$ python3 -q
>>> import numpy as np
>>> import numpy.linalg as la
>>> np.set_printoptions(precision=2, suppress=True, linewidth=100, sign=" ")
>>> arr = np.array([[4, 1, 1, 2], [1, 0, 3, 5], [1, 3, 4, 0], [2, 5, 0, 4]])
>>> arr
array([[ 4,  1,  1,  2],
       [ 1,  0,  3,  5],
       [ 1,  3,  4,  0],
       [ 2,  5,  0,  4]])
>>> vals, vecs = la.eigh(arr)
>>> np.unique(vals.round(6) + 0, return_counts=True)[1]
array([ 1,  1,  1,  1])
>>> (vals > 1e-8).sum(), (vals < -1e-8).sum()
(np.int64(3), np.int64(1))
>>> la.eigvalsh(arr + -3 * np.eye(4))
array([-7.19, -0.09,  1.02,  6.26])
>>> la.eigvalsh(arr @ arr)
array([  8.49,  16.17,  17.59,  85.75])
>>> np.round(vecs @ np.diag(vals) @ vecs.T, 2) + 0
array([[ 4.,  1.,  1.,  2.],
       [ 1.,  0.,  3.,  5.],
       [ 1.,  3.,  4.,  0.],
       [ 2.,  5.,  0.,  4.]])
>>> la.svd(arr, compute_uv=False)
array([ 9.26,  4.19,  4.02,  2.91])
>>> t = np.radians(120)
>>> r_ = np.eye(4)
>>> r_[0, 0] = r_[2, 2] = np.cos(t)
>>> r_[0, 2], r_[2, 0] = -np.sin(t), np.sin(t)
>>> r_
array([[-0.5 ,  0.  , -0.87,  0.  ],
       [ 0.  ,  1.  ,  0.  ,  0.  ],
       [ 0.87,  0.  , -0.5 ,  0.  ],
       [ 0.  ,  0.  ,  0.  ,  1.  ]])
>>> out = arr @ r_.T
>>> out
array([[-2.87,  1.  ,  2.96,  2.  ],
       [-3.1 ,  0.  , -0.63,  5.  ],
       [-3.96,  3.  , -1.13,  0.  ],
       [-1.  ,  5.  ,  1.73,  4.  ]])
>>> round(float(la.det(r_)), 2), round(float(np.trace(r_)), 2)
(1.0, 1.0)
>>> np.allclose(la.norm(arr, axis=1), la.norm(out, axis=1))
True
>>> la.svd(arr, compute_uv=False), la.svd(out, compute_uv=False)
(array([ 9.26,  4.19,  4.02,  2.91]), array([ 9.26,  4.19,  4.02,  2.91]))
>>> mat = np.loadtxt("x.csv", delimiter=",")
>>> mat
array([[-2.4 , -0.68,  0.17,  1.66],
       [ 0.26,  2.68, -1.28, -0.33],
       [-2.27,  1.  , -0.61,  1.57],
       [-1.84, -0.07,  1.72,  1.63],
       [ 0.25, -0.29,  2.64,  1.37],
       [ 2.24, -0.84,  0.46, -1.75],
       [ 1.62, -2.35, -0.2 , -0.88],
       [-1.95,  0.68, -2.15,  0.32],
       [-2.62, -0.08, -0.27,  1.43],
       [ 1.3 , -2.38, -0.19,  1.26],
       [-0.7 , -1.89, -2.13, -0.64],
       [ 2.13,  1.41,  1.57, -0.12],
       [-0.14, -2.1 ,  1.96,  0.84],
       [-2.46, -0.84,  1.42, -0.47],
       [ 2.83,  0.93, -0.02,  0.35],
       [-1.7 ,  0.97,  1.43,  1.77],
       [-0.99,  1.85, -1.78, -1.19],
       [-2.06, -0.91, -0.46, -1.93]])
>>> mat @ mat
Traceback (most recent call last):
  File "<python-input-24>", line 1, in <module>
    mat @ mat
    ~~~~^~~~~
ValueError: matmul: Input operand 1 has a mismatch in its core dimension 0, with gufunc signature (n?,k),(k,m?)->(n?,m?) (size 18 is different from 4)
>>> gram = mat.T @ mat
>>> (mat @ mat.T).shape
(18, 18)
>>> round(float(np.trace(gram)), 2), round((mat ** 2).sum(), 2)
(161.89, np.float64(161.89))
>>> gram
array([[ 61.65,  -2.07,   4.79, -14.  ],
       [ -2.07,  37.83,  -6.52,   0.96],
       [  4.79,  -6.52,  35.24,  11.91],
       [-14.  ,   0.96,  11.91,  27.18]])
>>> la.eigvalsh(gram)[::-1]
array([ 66.84,  46.51,  34.77,  13.78])
